>>> import numpy as np
>>> np.set_printoptions(precision=3, suppress=True, linewidth=100, legacy="1.25")
>>> def tidy(a):
...     return np.round(a, 3) + 0
... 
>>> F = np.load("test17.npy")
>>> F
array([[-5.,  0.,  0.,  0.,  0.,  0.,  0.,  0.],
       [ 0., -2., -1., -2.,  0.,  4.,  4., -2.],
       [ 0.,  3., -3., -4., -5.,  3., -1.,  1.],
       [ 0., -1.,  2.,  2.,  0.,  5.,  5., -4.],
       [ 0.,  4., -1., -2., -1.,  5., -3.,  1.],
       [ 0.,  4., -3., -4.,  2.,  5.,  4., -2.],
       [ 0., -5.,  1.,  5., -1., -2., -3.,  0.],
       [ 0.,  1.,  0., -3., -2., -5.,  4., -5.]])
>>> vec = np.array([0, 2, 1, 1, 1, 0, 2, 1])
>>> rhs = F @ vec
>>> b, lr = np.zeros(8), 1 / np.linalg.norm(F, 2) ** 2
>>> for i in range(5):
...     b -= lr * F.T @ (F @ b - rhs)
...     if i % 1 == 0: print(i, round(np.linalg.norm(F @ b - rhs), 3))
... 
0 11.77
1 10.04
2 8.842
3 7.899
4 7.128
>>> tidy(b)
array([ 0.   ,  0.59 ,  0.306, -0.005,  1.006,  0.29 ,  0.798, -0.237])
>>> tidy(np.linalg.cond(F))
11.194
>>> B = F / np.sqrt((F ** 2).mean(axis=1, keepdims=True))
>>> tidy(np.linalg.norm(B, axis=1))
array([2.828, 2.828, 2.828, 2.828, 2.828, 2.828, 2.828, 2.828])
>>> vec = np.array([1, 2, 0, 2, 0, 0, 2, 0])
>>> np.sign((F @ vec).round(6))
array([-1.,  0., -1.,  1., -1.,  1., -1.,  1.])
>>> F * vec
array([[ -5.,   0.,   0.,   0.,   0.,   0.,   0.,   0.],
       [  0.,  -4.,  -0.,  -4.,   0.,   0.,   8.,  -0.],
       [  0.,   6.,  -0.,  -8.,  -0.,   0.,  -2.,   0.],
       [  0.,  -2.,   0.,   4.,   0.,   0.,  10.,  -0.],
       [  0.,   8.,  -0.,  -4.,  -0.,   0.,  -6.,   0.],
       [  0.,   8.,  -0.,  -8.,   0.,   0.,   8.,  -0.],
       [  0., -10.,   0.,  10.,  -0.,  -0.,  -6.,   0.],
       [  0.,   2.,   0.,  -6.,  -0.,  -0.,   8.,  -0.]])
>>> print(F @ np.eye(8)[7])
[ 0. -2.  1. -4.  1. -2.  0. -5.]
>>> (F * vec).sum(axis=1)
array([-5.,  0., -4., 12., -2.,  8., -6.,  4.])
>>> np.einsum("ij,j->i", F, vec)
array([-5.,  0., -4., 12., -2.,  8., -6.,  4.])
>>> np.linalg.norm(F @ vec) <= np.linalg.norm(F, 2) * np.linalg.norm(vec) + 1e-9
True
>>> print(F @ np.ones(8))
[ -5.   1.  -6.   9.   3.   6.  -5. -10.]
>>> B = F / np.linalg.norm(F, axis=1, keepdims=True)
>>> cov = B @ B.T
>>> (np.abs(cov) > 0.9).astype(int)
array([[1, 0, 0, 0, 0, 0, 0, 0],
       [0, 1, 0, 0, 0, 0, 0, 0],
       [0, 0, 1, 0, 0, 0, 0, 0],
       [0, 0, 0, 1, 0, 0, 0, 0],
       [0, 0, 0, 0, 1, 0, 0, 0],
       [0, 0, 0, 0, 0, 1, 0, 0],
       [0, 0, 0, 0, 0, 0, 1, 0],
       [0, 0, 0, 0, 0, 0, 0, 1]])
>>> tidy(cov[1])
array([ 0.   ,  1.   ,  0.196,  0.757,  0.059,  0.676, -0.388,  0.167])
>>> m1 = np.load("data.npy")
>>> m1
array([[-1.,  0., -2.,  0.,  0., -2.,  0.,  0.,  0.],
       [ 0., -1.,  0.,  0., -2.,  0.,  0., -2.,  0.],
       [-2.,  0., -1.,  0.,  0., -2.,  0.,  0.,  0.],
       [ 0.,  0.,  0., -1.,  0.,  0., -2.,  0., -2.],
       [ 0., -2.,  0.,  0., -1.,  0.,  0., -2.,  0.],
       [-2.,  0., -2.,  0.,  0., -1.,  0.,  0.,  0.],
       [ 0.,  0.,  0., -2.,  0.,  0., -1.,  0., -2.],
       [ 0., -2.,  0.,  0., -2.,  0.,  0., -1.,  0.],
       [ 0.,  0.,  0., -2.,  0.,  0., -2.,  0., -1.]])
>>> # 3 groups of indices that never mix
>>> theta = np.radians(90)
>>> R = np.eye(9)
>>> R[6, 6] = R[1, 1] = np.cos(theta)
>>> R[6, 1], R[1, 6] = -np.sin(theta), np.sin(theta)
>>> tidy(R)
array([[ 1.,  0.,  0.,  0.,  0.,  0.,  0.,  0.,  0.],
       [ 0.,  0.,  0.,  0.,  0.,  0.,  1.,  0.,  0.],
       [ 0.,  0.,  1.,  0.,  0.,  0.,  0.,  0.,  0.],
       [ 0.,  0.,  0.,  1.,  0.,  0.,  0.,  0.,  0.],
       [ 0.,  0.,  0.,  0.,  1.,  0.,  0.,  0.,  0.],
       [ 0.,  0.,  0.,  0.,  0.,  1.,  0.,  0.,  0.],
       [ 0., -1.,  0.,  0.,  0.,  0.,  0.,  0.,  0.],
       [ 0.,  0.,  0.,  0.,  0.,  0.,  0.,  1.,  0.],
       [ 0.,  0.,  0.,  0.,  0.,  0.,  0.,  0.,  1.]])
>>> B = m1 @ R.T
>>> tidy(B)
array([[-1.,  0., -2.,  0.,  0., -2.,  0.,  0.,  0.],
       [ 0.,  0.,  0.,  0., -2.,  0.,  1., -2.,  0.],
       [-2.,  0., -1.,  0.,  0., -2.,  0.,  0.,  0.],
       [ 0., -2.,  0., -1.,  0.,  0.,  0.,  0., -2.],
       [ 0.,  0.,  0.,  0., -1.,  0.,  2., -2.,  0.],
       [-2.,  0., -2.,  0.,  0., -1.,  0.,  0.,  0.],
       [ 0., -1.,  0., -2.,  0.,  0.,  0.,  0., -2.],
       [ 0.,  0.,  0.,  0., -2.,  0.,  2., -1.,  0.],
       [ 0., -2.,  0., -2.,  0.,  0.,  0.,  0., -1.]])
